$ python -q
>>> import numpy as np
>>> from numpy import linalg as LA
>>> np.set_printoptions(precision=3, suppress=True, linewidth=140, floatmode="fixed")
>>> M = np.load("dump.npy")
>>> M
array([[-0.237, -0.237,  2.474,  1.237,  0.237,  0.526],
       [-0.865, -0.865,  3.729,  1.865,  0.865, -0.729],
       [ 0.065,  0.065,  1.869,  0.935, -0.065,  1.131],
       [ 1.506,  1.506, -1.013, -0.506, -1.506,  4.013],
       [-2.166, -2.166,  6.332,  3.166,  2.166, -3.332],
       [-1.167, -1.167,  4.334,  2.167,  1.167, -1.334],
       [-3.228, -3.228,  8.457,  4.228,  3.228, -5.457],
       [ 0.703,  0.703,  0.594,  0.297, -0.703,  2.406],
       [ 0.555,  0.555,  0.890,  0.445, -0.555,  2.110],
       [ 0.300,  0.300,  1.401,  0.700, -0.300,  1.599],
       [-0.059, -0.059,  2.117,  1.059,  0.059,  0.883],
       [-0.525, -0.525,  3.049,  1.525,  0.525, -0.049],
       [-0.051, -0.051,  2.103,  1.051,  0.051,  0.897],
       [-0.155, -0.155,  2.310,  1.155,  0.155,  0.690],
       [-0.628, -0.628,  3.255,  1.628,  0.628, -0.255],
       [ 0.879,  0.879,  0.243,  0.121, -0.879,  2.757],
       [-0.895, -0.895,  3.789,  1.895,  0.895, -0.789],
       [ 0.283,  0.283,  1.434,  0.717, -0.283,  1.566],
       [ 0.557,  0.557,  0.886,  0.443, -0.557,  2.114],
       [-0.675, -0.675,  3.351,  1.675,  0.675, -0.351],
       [-0.883, -0.883,  3.765,  1.883,  0.883, -0.765],
       [ 0.377,  0.377,  1.246,  0.623, -0.377,  1.754],
       [ 1.468,  1.468, -0.936, -0.468, -1.468,  3.936],
       [-0.662, -0.662,  3.324,  1.662,  0.662, -0.324],
       [ 2.148,  2.148, -2.295, -1.148, -2.148,  5.295],
       [-1.001, -1.001,  4.001,  2.001,  1.001, -1.001],
       [-0.746, -0.746,  3.493,  1.746,  0.746, -0.493],
       [ 0.875,  0.875,  0.250,  0.125, -0.875,  2.750],
       [-1.064, -1.064,  4.129,  2.064,  1.064, -1.129],
       [ 0.991,  0.991,  0.019,  0.009, -0.991,  2.981]])
>>> # looks like rank 3
>>> d = LA.norm(M[:, None] - M[None], axis=-1)
>>> print(d[:5, :5])
[[ 0.000  2.174  1.047  6.039  6.682]
 [ 2.174  0.000  3.222  8.213  4.508]
 [ 1.047  3.222  0.000  4.992  7.730]
 [ 6.039  8.213  4.992  0.000 12.721]
 [ 6.682  4.508  7.730 12.721  0.000]]
>>> LA.matrix_rank(d ** 2)
np.int64(4)
>>> np.flatnonzero(d[19] < d.mean() / 2)
array([ 0,  1,  5, 11, 13, 14, 16, 19, 20, 23, 25, 26, 28])
>>> F = np.array([[-6, 9, 3, -9, 4, 4, 1, 9, -7, -1],
...     [7, 5, -4, -2, 8, 1, 9, 7, 7, 0],
...     [7, 8, 1, -8, 3, 0, -3, -9, 3, 1],
...     [5, -6, 8, 1, -1, -4, 8, 6, 0, 9],
...     [2, -2, 3, 5, 5, 8, 9, 0, 4, 5],
...     [1, 8, 6, -9, 3, -1, 8, -9, 7, -4],
...     [-1, -6, -7, 5, -7, -3, 5, -8, 6, 0],
...     [5, 7, -9, -4, -1, -5, -3, -4, 9, -6],
...     [2, -1, -7, 6, 1, -6, 0, -7, -3, -6],
...     [-8, -5, 8, 8, 8, -5, 0, -3, -4, -9]])
>>> F[:, 1] = 3 * F[:, 2]
>>> print(F)
[[ -6   9   3  -9   4   4   1   9  -7  -1]
 [  7 -12  -4  -2   8   1   9   7   7   0]
 [  7   3   1  -8   3   0  -3  -9   3   1]
 [  5  24   8   1  -1  -4   8   6   0   9]
 [  2   9   3   5   5   8   9   0   4   5]
 [  1  18   6  -9   3  -1   8  -9   7  -4]
 [ -1 -21  -7   5  -7  -3   5  -8   6   0]
 [  5 -27  -9  -4  -1  -5  -3  -4   9  -6]
 [  2 -21  -7   6   1  -6   0  -7  -3  -6]
 [ -8  24   8   8   8  -5   0  -3  -4  -9]]
>>> np.round(np.sort(np.abs(LA.eigvals(F))), 3) + 0
array([ 0.000,  3.575,  3.575, 12.540, 12.540, 12.740, 12.740, 19.214, 19.214, 19.870])
>>> np.allclose(F @ F.T, F.T @ F)
False
>>> LA.matrix_power(F, 3)
array([[-4222,  -756,  -252,  2212, -3023,    77, -2356, -3076, -4673, -1343],
       [-2032,  5529,  1843,  1990, -4106,  -584, -2321,  -547, -3129,  2001],
       [ 2372,   297,    99, -1538,  1274,  1287,  2636,  -817,  4124,   748],
       [-3002, -6402, -2134,  3255, -3881,   643,  -999, -2743, -2119,    78],
       [  241, -6654, -2218,  2432,  -464,   227,  3029, -1303,   542,   724],
       [-5626,  4986,  1662,  2905, -4855,  -209, -1760, -3768, -3866,  -353],
       [ 2573,  8325,  2775, -1069,   400, -1022,  -775,  4554,   292,  3063],
       [  999, 13209,  4403, -2287,  -854,  -329, -2911,  3255,  -343,  2525],
       [ 3496,  5616,  1872, -2994,  3886, -2225,  1228,  2045,  3886,  -926],
       [-5011, -1986,  -662,  1711,   808, -2428,  1369, -4430, -1497, -5673]])
>>> (F + F.T) / 2
array([[ -6.000,   8.000,   5.000,  -2.000,   3.000,   2.500,   0.000,   7.000,  -2.500,  -4.500],
       [  8.000, -12.000,  -0.500,  11.000,   8.500,   9.500,  -6.000, -10.000,  -7.000,  12.000],
       [  5.000,  -0.500,   1.000,   0.000,   3.000,   3.000,  -5.000,  -9.000,  -2.000,   4.500],
       [ -2.000,  11.000,   0.000,   1.000,   2.000,  -6.500,   6.500,   1.000,   3.000,   8.500],
       [  3.000,   8.500,   3.000,   2.000,   5.000,   5.500,   1.000,  -0.500,   2.500,   6.500],
       [  2.500,   9.500,   3.000,  -6.500,   5.500,  -1.000,   2.500,  -7.000,   0.500,  -4.500],
       [  0.000,  -6.000,  -5.000,   6.500,   1.000,   2.500,   5.000,  -5.500,   3.000,   0.000],
       [  7.000, -10.000,  -9.000,   1.000,  -0.500,  -7.000,  -5.500,  -4.000,   1.000,  -4.500],
       [ -2.500,  -7.000,  -2.000,   3.000,   2.500,   0.500,   3.000,   1.000,  -3.000,  -5.000],
       [ -4.500,  12.000,   4.500,   8.500,   6.500,  -4.500,   0.000,  -4.500,  -5.000,  -9.000]])
>>> np.allclose(F, F.T)
False
>>> rk = LA.matrix_rank(F)
>>> print(rk)
9
>>> N = LA.svd(F)[2][rk:].T
>>> np.round(N[:, 0] / N[np.abs(N[:, 0]).round(6).argmax(), 0], 3) + 0
array([ 0.000, -0.333,  1.000,  0.000,  0.000,  0.000,  0.000,  0.000,  0.000,  0.000])
>>> [int(LA.matrix_rank(np.delete(F, i, axis=0))) for i in range(10)]
[9, 9, 9, 9, 9, 9, 9, 9, 9, 9]
>>> [int(LA.matrix_rank(F[:i])) for i in range(1, len(F) + 1)]
[1, 2, 3, 4, 5, 6, 7, 8, 9, 9]
>>> Y = F[0, 0] * F[1:] - np.outer(F[1:, 0], F[0])
>>> Y
array([[   0,    9,    3,   75,  -76,  -34,  -61, -105,    7,    7],
       [   0,  -81,  -27,  111,  -46,  -28,   11,   -9,   31,    1],
       [   0, -189,  -63,   39,  -14,    4,  -53,  -81,   35,  -49],
       [   0,  -72,  -24,  -12,  -38,  -56,  -56,  -18,  -10,  -28],
       [   0, -117,  -39,   63,  -22,    2,  -49,   45,  -35,   25],
       [   0,  135,   45,  -39,   46,   22,  -29,   57,  -43,   -1],
       [   0,  117,   39,   69,  -14,   10,   13,  -21,  -19,   41],
       [   0,  108,   36,  -18,  -14,   28,   -2,   24,   32,   38],
       [   0,  -72,  -24, -120,  -16,   62,    8,   90,  -32,   46]])
>>> np.flatnonzero(~Y.round(6).any(axis=1))
array([], dtype=int64)
>>> m1 = np.cumsum(np.array([[-9, -5, 0, -4, -9, 2],
...     [-8, -8, -9, -9, -8, -7],
...     [9, 8, 9, 5, -6, 1],
...     [-3, -6, -4, 0, 6, -7],
...     [-2, -3, -5, 2, 5, 6],
...     [-4, 8, 5, 1, -2, -8],
...     [-3, 0, 4, -8, -9, 8],
...     [8, -9, -6, -2, -1, 0],
...     [-7, -7, 2, 8, -6, -2],
...     [-7, -7, 9, 0, -1, 0],
...     [-7, -6, -9, -8, 3, -9]]), axis=0)
>>> m1
array([[ -9,  -5,   0,  -4,  -9,   2],
       [-17, -13,  -9, -13, -17,  -5],
       [ -8,  -5,   0,  -8, -23,  -4],
       [-11, -11,  -4,  -8, -17, -11],
       [-13, -14,  -9,  -6, -12,  -5],
       [-17,  -6,  -4,  -5, -14, -13],
       [-20,  -6,   0, -13, -23,  -5],
       [-12, -15,  -6, -15, -24,  -5],
       [-19, -22,  -4,  -7, -30,  -7],
       [-26, -29,   5,  -7, -31,  -7],
       [-33, -35,  -4, -15, -28, -16]])
>>> T = np.stack([m1, -3 * m1, m1[::-1]])
>>> np.einsum("bij,cij->bc", T, T)
array([[ 14486, -43458,  10415],
       [-43458, 130374, -31245],
       [ 10415, -31245,  14486]])
>>> T.shape
(3, 11, 6)
>>> LA.norm(T, axis=(1, 2))
array([120.358, 361.073, 120.358])
>>> LA.matrix_rank(T)
array([6, 6, 6])
>>> print((T @ m1.T).shape)
(3, 11, 11)
>>> T.sum(axis=0)
array([[-15, -25,  -4,  -7, -10, -20],
       [  8,  -3,  23,  19,   3,   3],
       [ -3, -12,  -4,   9,  16,   1],
       [ 10,   7,   2,   1,  10,  17],
       [  6,  22,  18,  -1,   1,   5],
       [ 17,   6,   4,   5,  14,  13],
       [ 27,  -2,  -9,  20,  34,   5],
       [ 13,  19,   8,  22,  31,  -1],
       [ 30,  39,   8,   6,  37,  10],
       [ 35,  45, -19,   1,  45,   9],
       [ 57,  65,   8,  26,  47,  34]])
>>> LA.matrix_rank(T.reshape(3, -1))
np.int64(2)
>>> data = np.array([[16, 8, 8, 0, 16, 8],
...     [8, 4, 4, 0, 8, 4],
...     [8, 4, 4, 0, 8, 4],
...     [0, 0, 0, 0, 0, 0],
...     [16, 8, 8, 0, 16, 8],
...     [8, 4, 4, 0, 8, 4]])
>>> data
array([[16,  8,  8,  0, 16,  8],
       [ 8,  4,  4,  0,  8,  4],
       [ 8,  4,  4,  0,  8,  4],
       [ 0,  0,  0,  0,  0,  0],
       [16,  8,  8,  0, 16,  8],
       [ 8,  4,  4,  0,  8,  4]])
>>> # rows 1 and 2 are equal
>>> U, sig, Vh = LA.svd(data, full_matrices=False)
>>> np.round(Vh @ Vh.T, 3) + 0
array([[1.000, 0.000, 0.000, 0.000, 0.000, 0.000],
       [0.000, 1.000, 0.000, 0.000, 0.000, 0.000],
       [0.000, 0.000, 1.000, 0.000, 0.000, 0.000],
       [0.000, 0.000, 0.000, 1.000, 0.000, 0.000],
       [0.000, 0.000, 0.000, 0.000, 1.000, 0.000],
       [0.000, 0.000, 0.000, 0.000, 0.000, 1.000]])
>>> print(np.cumsum(sig ** 2) / np.sum(sig ** 2))
[1.000 1.000 1.000 1.000 1.000 1.000]
